$ python3 -q
>>> import numpy as np
>>> np.set_printoptions(suppress=True, linewidth=120)
>>> K = np.load("run15.npy")
>>> print(K)
[[0 0 1]
 [0 1 0]
 [1 0 0]]
>>> # orthonormal columns
>>> evals, V = np.linalg.eigh(K)
>>> vec = np.array([2, -2, -1])
>>> np.round(np.linalg.eigvalsh(K[1:, 1:]), 1)
array([0., 1.])
>>> print(np.round(V * np.maximum(evals, 0) @ V.T, 1))
[[0.5 0.  0.5]
 [0.  1.  0. ]
 [0.5 0.  0.5]]
>>> K - K[0]
array([[ 0,  0,  0],
       [ 0,  1, -1],
       [ 1,  0, -1]])
>>> np.unravel_index(np.abs(K).argmax(), K.shape)
(np.int64(0), np.int64(2))
>>> np.linalg.matrix_rank(K)
np.int64(3)
>>> K.shape
(3, 3)
>>> print(np.abs(K).max())
1
>>> np.round(K.mean(axis=0), 1)
array([0.3, 0.3, 0.3])
>>> K @ K.T
array([[1, 0, 0],
       [0, 1, 0],
       [0, 0, 1]])
>>> K.T @ K
array([[1, 0, 0],
       [0, 1, 0],
       [0, 0, 1]])
>>> feats = np.load("out1.npy")
>>> feats
array([[ 2.3, -0.9,  1.7],
       [-1. ,  0.2, -0.6],
       [-1.8,  0.3, -0.1],
       [-3.3,  0.6, -1. ]])
>>> hat = feats @ np.linalg.solve(feats.T @ feats, feats.T)
>>> round(np.trace(hat), 1)
np.float64(3.0)
>>> np.round(hat @ feats[:, 2], 1)
array([ 1.7, -0.6, -0.1, -1. ])
>>> other = np.c_[feats[:, :1] @ np.array([[3]]), np.array([2, -2, 0, -3])]
>>> print(other.round(1))
[[ 6.9  2. ]
 [-3.  -2. ]
 [-5.4  0. ]
 [-9.9 -3. ]]
>>> np.linalg.matrix_rank(other)
np.int64(2)
>>> np.linalg.matrix_rank(np.c_[feats, other])
np.int64(3)
>>> np.round(np.linalg.norm(np.linalg.qr(feats)[0].T @ other, axis=0) ** 2 / ((other ** 2).sum(axis=0) + 1e-12), 1)
array([1., 1.])
>>> print(np.round(np.linalg.norm(other - feats @ np.linalg.lstsq(feats, other)[0], axis=0), 1) + 0)
[0. 0.]
